$ ipython --no-banner

In [1]: import numpy as np

In [2]: from numpy import linalg as LA

In [3]: np.set_printoptions(suppress=True, linewidth=160)

In [4]: other = np.array([[1, 1], [1, -1]])

In [5]: rng = np.random.default_rng(9199)

In [6]: data = np.kron(other, np.kron(other, other))[rng.permutation(8)][:8]

In [7]: data
Out[7]: 
array([[ 1, -1,  1, -1,  1, -1,  1, -1],
       [ 1,  1, -1, -1, -1, -1,  1,  1],
       [ 1,  1,  1,  1,  1,  1,  1,  1],
       [ 1, -1,  1, -1, -1,  1, -1,  1],
       [ 1,  1, -1, -1,  1,  1, -1, -1],
       [ 1, -1, -1,  1, -1,  1,  1, -1],
       [ 1,  1,  1,  1, -1, -1, -1, -1],
       [ 1, -1, -1,  1,  1, -1, -1,  1]])

In [8]: u = np.array([0, 2, 1, 0, 1, 0, 3, 3])

In [9]: other = data + np.outer(u, np.eye(8)[1])

In [10]: LA.matrix_rank(LA.inv(other) - LA.inv(data), tol=1e-8)
Out[10]: np.int64(1)

In [11]: round(float(LA.det(other) / LA.det(data)), 3), round(1 + LA.solve(data, u)[1], 3)
Out[11]: (1.5, np.float64(1.5))

In [12]: LA.matrix_rank(other - data)
Out[12]: np.int64(1)

In [13]: x = np.array([2, 1, 0, 0, 1, 0, -2, 2])

In [14]: target = data @ x

In [15]: target
Out[15]: array([-2,  2,  4,  4,  4, -4,  2,  6])

In [16]: np.round(LA.solve(data.T, data[1]), 3)
Out[16]: array([ 0.,  1.,  0., -0.,  0.,  0., -0.,  0.])

In [17]: np.round(LA.solve(data, 2 * target), 3)
Out[17]: array([ 4.,  2.,  0.,  0.,  2.,  0., -4.,  4.])

In [18]: np.round(LA.solve(data, data[:, 1]), 3)
Out[18]: array([ 0.,  1.,  0.,  0.,  0.,  0., -0.,  0.])

In [19]: T = np.stack([data, -1 * data, data[::-1]])

In [20]: T.sum(axis=0)
Out[20]: 
array([[ 1, -1, -1,  1,  1, -1, -1,  1],
       [ 1,  1,  1,  1, -1, -1, -1, -1],
       [ 1, -1, -1,  1, -1,  1,  1, -1],
       [ 1,  1, -1, -1,  1,  1, -1, -1],
       [ 1, -1,  1, -1, -1,  1, -1,  1],
       [ 1,  1,  1,  1,  1,  1,  1,  1],
       [ 1,  1, -1, -1, -1, -1,  1,  1],
       [ 1, -1,  1, -1,  1, -1,  1, -1]])

In [21]: LA.matrix_rank(T.reshape(3, -1))
Out[21]: np.int64(2)

In [22]: np.round(LA.norm(T, axis=(1, 2)), 3)
Out[22]: array([8., 8., 8.])

In [23]: (T @ data.T).shape
Out[23]: (3, 8, 8)

In [24]: data @ data.T
Out[24]: 
array([[8, 0, 0, 0, 0, 0, 0, 0],
       [0, 8, 0, 0, 0, 0, 0, 0],
       [0, 0, 8, 0, 0, 0, 0, 0],
       [0, 0, 0, 8, 0, 0, 0, 0],
       [0, 0, 0, 0, 8, 0, 0, 0],
       [0, 0, 0, 0, 0, 8, 0, 0],
       [0, 0, 0, 0, 0, 0, 8, 0],
       [0, 0, 0, 0, 0, 0, 0, 8]])

In [25]: def softmax(z):
    ...:     e = np.exp(z - z.max(axis=-1, keepdims=True))
    ...:     return e / e.sum(axis=-1, keepdims=True)
    ...: 

In [26]: np.round(softmax(data).sum(axis=1), 3)
Out[26]: array([1., 1., 1., 1., 1., 1., 1., 1.])

In [27]: np.round(softmax(10 * data[6]), 3) + 0
Out[27]: array([0.25, 0.25, 0.25, 0.25, 0.  , 0.  , 0.  , 0.  ])

In [28]: S = data @ data.T / np.sqrt(8)

In [29]: np.round(softmax(S)[6] @ data, 3)
Out[29]: array([ 1.   ,  0.666,  0.666,  0.666, -0.666, -0.666, -0.666, -0.666])

In [30]: np.round(softmax(S), 3)
Out[30]: 
array([[0.707, 0.042, 0.042, 0.042, 0.042, 0.042, 0.042, 0.042],
       [0.042, 0.707, 0.042, 0.042, 0.042, 0.042, 0.042, 0.042],
       [0.042, 0.042, 0.707, 0.042, 0.042, 0.042, 0.042, 0.042],
       [0.042, 0.042, 0.042, 0.707, 0.042, 0.042, 0.042, 0.042],
       [0.042, 0.042, 0.042, 0.042, 0.707, 0.042, 0.042, 0.042],
       [0.042, 0.042, 0.042, 0.042, 0.042, 0.707, 0.042, 0.042],
       [0.042, 0.042, 0.042, 0.042, 0.042, 0.042, 0.707, 0.042],
       [0.042, 0.042, 0.042, 0.042, 0.042, 0.042, 0.042, 0.707]])

In [31]: A = np.load("arr.npy")

In [32]: A.round(3)
Out[32]: 
array([[  0.322,   1.404,  -7.461,   7.358,  -9.064,   3.991,   5.806],
       [ 11.629,  15.86 ,   9.567,   6.206,  15.63 ,   3.567,   7.313],
       [ -1.881,   0.611,   4.414,   1.848,   5.094,  -1.482,   1.427],
       [ -3.677,  -6.1  , -11.821,   3.862, -13.103,   2.201,   1.666],
       [  0.383,  -2.817,  -4.274,   0.33 ,  -0.604,   0.475,  -0.7  ],
       [ -8.06 , -23.717, -15.158,  -8.498, -25.641,  -3.642, -13.641],
       [  6.791,  12.78 ,   6.452,   8.285,   7.89 ,   3.509,   8.619],
       [ 14.12 ,  23.482,   6.876,  13.734,  13.959,   8.039,  15.396],
       [  9.104,  17.674,  13.306,   7.633,  20.547,   2.565,   9.517],
       [ -8.131, -27.202, -21.199, -11.189, -22.499,  -3.433, -15.706],
       [ -7.96 ,  -3.084,   8.743,   1.321,   1.126,  -4.611,   0.075],
       [  2.944,  -4.583,  -1.828,  -3.826,   0.072,  -0.949,  -5.351],
       [ 16.196,  16.651,   4.658,   7.145,   7.999,   6.433,   7.279],
       [  4.212,   8.993,   2.073,   8.911,  -1.354,   3.839,   8.109],
       [ -8.855,  -8.796,   1.215,  -0.681,  -6.092,  -4.124,  -2.831],
       [ -5.287,  -0.224,   4.41 ,   3.629,   2.125,  -1.854,   2.97 ],
       [ -5.021,  -4.31 ,  -1.213,   2.558,  -7.117,  -1.043,   0.61 ],
       [ -2.391,  -2.048,   4.788,   0.953,  -3.04 ,  -2.149,  -0.902],
       [  0.759,  -6.488,  -0.583,  -5.335,   2.499,  -2.524,  -6.631],
       [ -2.859,  -4.319,   0.513,  -1.107,   2.142,  -2.179,  -2.039],
       [ -4.036,  -6.393,   8.436,  -5.365,   5.73 ,  -6.015,  -6.568],
       [  3.928,   4.967,   0.016,   4.156,   4.66 ,   2.28 ,   4.018],
       [ -6.238,  -7.776,  -7.72 ,   2.442, -12.431,  -0.093,   0.03 ],
       [  8.311,  13.881,   3.834,   9.693,   5.526,   5.13 ,   9.897],
       [  3.986,  14.542,  12.347,   9.076,  13.738,   1.691,  10.156],
       [  1.34 , -11.068,  -5.984,  -9.839,   6.179,  -2.989, -10.649],
       [  5.551,  16.373,  22.783,   7.749,  11.824,  -0.649,   7.718],
       [ -0.852,  -8.1  ,  -9.382,  -2.41 ,  -4.124,   0.045,  -3.945],
       [ 13.206,  22.414,   8.226,  12.597,  15.009,   6.991,  14.261],
       [ 16.356,  23.784,   2.484,  15.052,   8.127,  10.217,  16.095],
       [ -6.634, -13.037,  -5.493,  -4.163,  -8.762,  -3.402,  -6.731],
       [  0.07 ,   7.767,  14.17 ,   5.112,   7.668,  -1.629,   4.792],
       [ -3.37 ,   2.456,  -1.802,   8.69 ,  -6.562,   2.141,   7.419],
       [ -0.805,  18.557,  22.324,  11.568,  23.413,  -0.927,  13.985],
       [  4.117,   3.227,   6.835,  -0.626,   9.896,  -1.085,  -0.78 ]])

In [33]: x = np.array([0, 1, 2, 3, -3, 3, 1])

In [34]: LA.norm(A @ x) <= LA.norm(A, 2) * LA.norm(x) + 1e-9
Out[34]: np.True_

In [35]: (A @ x).argmax()
Out[35]: np.int64(29)

In [36]: np.round(A @ np.eye(7)[4], 3)
Out[36]: 
array([ -9.064,  15.63 ,   5.094, -13.103,  -0.604, -25.641,   7.89 ,  13.959,  20.547, -22.499,   1.126,   0.072,   7.999,  -1.354,  -6.092,   2.125,  -7.117,
        -3.04 ,   2.499,   2.142,   5.73 ,   4.66 , -12.431,   5.526,  13.738,   6.179,  11.824,  -4.124,  15.009,   8.127,  -8.762,   7.668,  -6.562,  23.413,
         9.896])

In [37]: np.sign((A @ x).round(6))
Out[37]: 
array([ 1.,  1., -1.,  1., -1., -1.,  1.,  1.,  1., -1.,  1., -1.,  1.,  1., -1.,  1.,  1.,  1., -1., -1., -1.,  1.,  1.,  1.,  1., -1.,  1., -1.,  1.,  1.,
       -1.,  1.,  1.,  1., -1.])
